$ ipython --no-banner

In [1]: import numpy as np

In [2]: from numpy import linalg as LA

In [3]: np.set_printoptions(precision=2, suppress=True, linewidth=140, legacy="1.25")

In [4]: def rd(a):
   ...:     return np.round(a, 2) + 0
   ...: 

In [5]: rng = np.random.default_rng(63877)

In [6]: m1 = np.array([[-3, 0, 2, 0, -2, 2, -1, 0, -2, -1, 2, 3, -3, -2],
   ...:     [-3, 2, -3, 3, -3, 3, -2, -2, -3, -1, 0, 3, -3, 2],
   ...:     [-2, -1, -1, -3, -3, 2, -1, -3, 3, 1, -2, -2, -3, -3],
   ...:     [2, 2, -3, 0, -2, -2, 3, 0, 3, -3, -1, 0, 0, 0]]) * (rng.random((4, 14)) < 0.3)

In [7]: m1
Out[7]: 
array([[-3,  0,  2,  0,  0,  0,  0,  0,  0,  0,  0,  3,  0,  0],
       [ 0,  2,  0,  0,  0,  3, -2,  0,  0,  0,  0,  0,  0,  2],
       [ 0,  0, -1,  0,  0,  0, -1,  0,  0,  1,  0,  0,  0, -3],
       [ 2,  0,  0,  0,  0,  0,  3,  0,  0,  0, -1,  0,  0,  0]])

In [8]: # columns 3 and 4 are equal

In [9]: x0 = np.array([-1, 1, 0, 2, -1, 2, 3, -1, 0, -3, 3, -3, 1, 2])

In [10]: h1 = np.maximum(m1 @ x0, 0)

In [11]: rd(np.tanh(m1 @ x0))
Out[11]: array([-1.,  1., -1.,  1.])

In [12]: h1
Out[12]: array([0, 6, 0, 4])

In [13]: m1.T @ h1
Out[13]: array([ 8, 12,  0,  0,  0, 18,  0,  0,  0,  0, -4,  0,  0, 12])

In [14]: np.maximum(m1 @ x0, 0) - np.maximum(-m1 @ x0, 0)
Out[14]: array([ -6,   6, -12,   4])

In [15]: out = np.array([[2, 3, 1],
    ...:     [2, 2, 3],
    ...:     [0, 0, 0],
    ...:     [0, 3, 3],
    ...:     [0, 1, 2],
    ...:     [2, 3, 3],
    ...:     [1, 3, 1],
    ...:     [0, 0, 3],
    ...:     [3, 1, 1],
    ...:     [1, 0, 0],
    ...:     [2, 2, 1],
    ...:     [2, 1, 0],
    ...:     [3, 0, 2],
    ...:     [1, 0, 0]])

In [16]: LA.matrix_rank(m1 @ out)
Out[16]: 3

In [17]: np.einsum("ik,kj->ji", m1, out)
Out[17]: 
array([[ 0, 10, -3,  5],
       [-6,  7, -3, 13],
       [-3, 13, -1,  4]])

In [18]: out.T @ m1.T
Out[18]: 
array([[ 0, 10, -3,  5],
       [-6,  7, -3, 13],
       [-3, 13, -1,  4]])

In [19]: np.vstack([m1, out.T]).shape
Out[19]: (7, 14)

In [20]: M = np.loadtxt("block17.csv", delimiter=",")

In [21]: rd(M)
Out[21]: 
array([[ 0.98,  0.11, -0.01, -0.05, -0.05, -0.04],
       [ 0.11,  0.38,  0.07,  0.29,  0.3 ,  0.21],
       [-0.01,  0.07,  0.99, -0.03, -0.04, -0.03],
       [-0.05,  0.29, -0.03,  0.87, -0.14, -0.1 ],
       [-0.05,  0.3 , -0.04, -0.14,  0.85, -0.1 ],
       [-0.04,  0.21, -0.03, -0.1 , -0.1 ,  0.93]])

In [22]: # symmetric

In [23]: np.argsort(-LA.norm(M, axis=0).round(6), kind="stable")[:3]
Out[23]: array([2, 0, 5])

In [24]: rd(LA.norm(M, 2) / LA.norm(M))
Out[24]: 0.45

In [25]: [round(float(x), 2) for x in LA.svd(M, compute_uv=False)[:3]]
Out[25]: [1.0, 1.0, 1.0]

In [26]: LA.matrix_rank(M, rtol=0.1)
Out[26]: 5

In [27]: U, s, Vt = LA.svd(M)

In [28]: rd(s)
Out[28]: array([1., 1., 1., 1., 1., 0.])

In [29]: np.argmax(s[:-1] / (s[1:] + 1e-6)) + 1
Out[29]: 5

In [30]: out = U[:, :5] @ np.diag(s[:5]) @ Vt[:5]

In [31]: rd(LA.norm(M - out) / LA.norm(M))
Out[31]: 0.0

In [32]: LA.matrix_rank(out)
Out[32]: 5

In [33]: C2 = M.T @ M

In [34]: rd(LA.svd(M, compute_uv=False) ** 2)
Out[34]: array([1., 1., 1., 1., 1., 0.])

In [35]: (M @ M.T).shape
Out[35]: (6, 6)

In [36]: np.trace(C2), rd((M ** 2).sum())
Out[36]: (5.0, 5.0)

In [37]: w1 = np.array([[4, -5, -2, -1, 7],
    ...:     [1, -7, -9, -7, 3],
    ...:     [-7, 4, 0, -2, -3],
    ...:     [-2, -7, 4, -3, 9],
    ...:     [-2, -5, -2, 3, 7],
    ...:     [-3, 6, 6, -6, -5]])

In [38]: coef = np.array([5, 2, 4, 2, 1])

In [39]: hid = np.maximum(M @ w1 + coef, 0)

In [40]: (hid > 0).astype(int)
Out[40]: 
array([[1, 0, 1, 1, 1],
       [1, 0, 1, 0, 1],
       [0, 1, 1, 0, 0],
       [1, 0, 1, 0, 1],
       [1, 0, 0, 1, 1],
       [1, 1, 1, 0, 0]])

In [41]: Z = np.array([[-1, -3], [0, -3], [0, -3], [3, 2], [-3, 3]])

In [42]: rd(hid @ Z)
Out[42]: 
array([[-30.71,  -6.77],
       [-22.4 ,   1.99],
       [  0.  , -26.75],
       [-30.96,   0.26],
       [-14.02,  15.13],
       [ -2.87, -53.31]])

In [43]: (hid @ Z).round(6).argmax(axis=1)
Out[43]: array([1, 1, 0, 1, 1, 0])
